>>> import numpy as np
>>> np.set_printoptions(precision=3, suppress=True, linewidth=120)
>>> rnd = lambda a: np.round(a, 3) + 0
>>> mat = np.load("data.npy")
>>> mat
array([[ 0.264,  0.653,  0.08 ,  0.749],
       [ 0.867, -0.997,  0.957,  0.345],
       [-0.961,  0.997, -0.986, -0.905],
       [ 0.951, -0.762,  0.956,  0.992],
       [-0.07 , -0.994,  0.414, -0.974],
       [-0.611,  0.999, -0.894,  0.851],
       [ 0.824,  0.551,  0.726,  0.986],
       [-0.945,  0.938, -0.965, -0.978],
       [-0.988,  0.987, -0.995, -0.997],
       [-0.966,  0.995, -0.986, -0.946],
       [-0.951,  0.974, -0.976, -0.973],
       [ 0.957, -0.999,  0.986,  0.744],
       [ 0.797, -0.925,  0.869,  0.749],
       [ 0.604, -1.   ,  0.901, -0.896],
       [ 0.501,  0.99 ,  0.   ,  0.992],
       [-0.501,  0.217, -0.592, -0.808],
       [-0.778,  0.446, -0.753, -0.898],
       [-0.981,  0.98 , -0.988, -0.991],
       [-0.898,  0.996, -0.962, -0.623],
       [-0.922,  0.984, -0.956, -0.862],
       [-0.789, -0.995, -0.388, -0.999],
       [-0.909, -0.235, -0.837, -0.99 ]])
>>> idx = mat[:, 3] > np.median(mat[:, 3])
>>> f = mat[idx].mean(axis=0) - mat[~idx].mean(axis=0)
>>> np.argsort(-np.abs(f).round(6), kind="stable")
array([3, 0, 2, 1])
>>> rnd(f)
array([ 0.906, -0.126,  0.703,  1.333])
>>> rnd((((mat - mat.mean(axis=0)) @ f > 0) == idx).mean())
np.float64(0.818)
>>> M = np.load("a.npy")
>>> M
array([[3., 1., 0., 0., 0., 0., 0., 0., 0., 0., 0., 0.],
       [0., 3., 1., 0., 0., 0., 0., 0., 0., 0., 0., 0.],
       [0., 0., 3., 1., 0., 0., 0., 0., 0., 0., 0., 0.],
       [0., 0., 0., 3., 1., 0., 0., 0., 0., 0., 0., 0.],
       [0., 0., 0., 0., 3., 1., 0., 0., 0., 0., 0., 0.],
       [0., 0., 0., 0., 0., 3., 1., 0., 0., 0., 0., 0.],
       [0., 0., 0., 0., 0., 0., 3., 1., 0., 0., 0., 0.],
       [0., 0., 0., 0., 0., 0., 0., 3., 1., 0., 0., 0.],
       [0., 0., 0., 0., 0., 0., 0., 0., 3., 1., 0., 0.],
       [0., 0., 0., 0., 0., 0., 0., 0., 0., 3., 1., 0.],
       [0., 0., 0., 0., 0., 0., 0., 0., 0., 0., 3., 1.],
       [0., 0., 0., 0., 0., 0., 0., 0., 0., 0., 0., 3.]])
>>> Ac = (mat - mat.mean(axis=0)) / mat.std(axis=0)
>>> rnd(Ac.std(axis=0))
array([1., 1., 1., 1.])
>>> np.argwhere(np.abs(Ac) > 2)
array([], shape=(0, 2), dtype=int64)
>>> c = np.linalg.lstsq(np.delete(Ac, 0, axis=1), Ac[:, 0])[0]
>>> rnd(1 - np.var(Ac[:, 0] - np.delete(Ac, 0, axis=1) @ c))
np.float64(0.99)
>>> rnd(c)
array([0.167, 0.972, 0.196])
